>>> import numpy as np
>>> from numpy import linalg as LA
>>> np.set_printoptions(precision=1, suppress=True, linewidth=160)
>>> def tidy(a):
...     return np.round(a, 1) + 0
... 
>>> W0 = np.loadtxt("data.csv", delimiter=",")
>>> W0
array([[ 1.,  4.,  0.,  0.,  0.,  0.,  0.,  0.,  0.],
       [ 4., -4.,  0.,  0.,  0.,  0.,  0.,  0.,  0.],
       [-4.,  1.,  1.,  0.,  4.,  0., -2.,  0., -2.],
       [ 1.,  0.,  0.,  0.,  0.,  0.,  0.,  0.,  1.],
       [ 0.,  0.,  0.,  0.,  0.,  0.,  0.,  0.,  0.],
       [-1.,  0.,  0.,  0.,  0.,  0.,  0.,  2.,  0.],
       [ 0.,  0.,  0.,  0.,  1., -3.,  0., -4.,  0.],
       [ 3.,  0.,  4.,  0.,  0.,  0.,  3.,  0., -3.],
       [ 0.,  0.,  0.,  0.,  0.,  0.,  0.,  4.,  0.],
       [ 0.,  0., -3.,  0.,  0.,  0.,  0., -5., -1.],
       [ 0.,  0.,  5.,  0.,  2.,  2.,  0., -1.,  0.],
       [ 0.,  1.,  0.,  0.,  0.,  0.,  0.,  0., -4.]])
>>> # rows and columns are dependent
>>> u = np.array([2, -1])
>>> np.correlate(W0[1], W0[6], "full")
array([  0., -16.,  16., -12.,  16.,  -4.,   0.,   0.,   0.,   0.,   0.,   0.,   0.,   0.,   0.,   0.,   0.])
>>> np.cross(W0[1, :3], W0[6, :3])
array([-0.,  0.,  0.])
>>> np.polyval(u, W0[1])
array([ 7., -9., -1., -1., -1., -1., -1., -1., -1.])
>>> left, sigma, VT = LA.svd(W0)
>>> V = VT[:(sigma > 1e-8).sum()]
>>> rng = np.random.default_rng(16)
>>> x = W0[8] + -1 * W0[11] + rng.integers(2) * np.eye(9)[4]
>>> x
array([ 0., -1.,  0.,  0.,  1.,  0.,  0.,  4.,  4.])
>>> tidy(V.T @ V)
array([[1., 0., 0., 0., 0., 0., 0., 0., 0.],
       [0., 1., 0., 0., 0., 0., 0., 0., 0.],
       [0., 0., 1., 0., 0., 0., 0., 0., 0.],
       [0., 0., 0., 0., 0., 0., 0., 0., 0.],
       [0., 0., 0., 0., 1., 0., 0., 0., 0.],
       [0., 0., 0., 0., 0., 1., 0., 0., 0.],
       [0., 0., 0., 0., 0., 0., 1., 0., 0.],
       [0., 0., 0., 0., 0., 0., 0., 1., 0.],
       [0., 0., 0., 0., 0., 0., 0., 0., 1.]])
>>> np.allclose(V.T @ V @ x, x)
True
>>> tidy(np.diag(V.T @ V))
array([1., 1., 1., 0., 1., 1., 1., 1., 1.])
>>> print(tidy(LA.norm(x - V.T @ V @ x)))
0.0
>>> LA.matrix_rank(np.vstack([W0, x]))
np.int64(8)
>>> J = np.loadtxt("sample6.csv", delimiter=",")
>>> J
array([[ 3.,  2.,  2.,  1.,  4.,  5.,  3.,  4.,  4.,  3.,  4.,  1.],
       [-3., -4., -4., -5., -2., -1., -3., -2., -2., -3., -2., -5.],
       [ 1.,  0.,  0., -1.,  2.,  3.,  1.,  2.,  2.,  1.,  2., -1.],
       [ 0., -1., -1., -2.,  1.,  2.,  0.,  1.,  1.,  0.,  1., -2.],
       [ 0., -1., -1., -2.,  1.,  2.,  0.,  1.,  1.,  0.,  1., -2.],
       [ 1.,  0.,  0., -1.,  2.,  3.,  1.,  2.,  2.,  1.,  2., -1.],
       [-3., -4., -4., -5., -2., -1., -3., -2., -2., -3., -2., -5.],
       [ 3.,  2.,  2.,  1.,  4.,  5.,  3.,  4.,  4.,  3.,  4.,  1.],
       [ 2.,  1.,  1.,  0.,  3.,  4.,  2.,  3.,  3.,  2.,  3.,  0.],
       [ 1.,  0.,  0., -1.,  2.,  3.,  1.,  2.,  2.,  1.,  2., -1.],
       [ 0., -1., -1., -2.,  1.,  2.,  0.,  1.,  1.,  0.,  1., -2.]])
>>> # rows and columns are dependent
>>> blk = np.stack([J, -1 * J, J[::-1]])
>>> LA.matrix_rank(blk)
array([2, 2, 2])
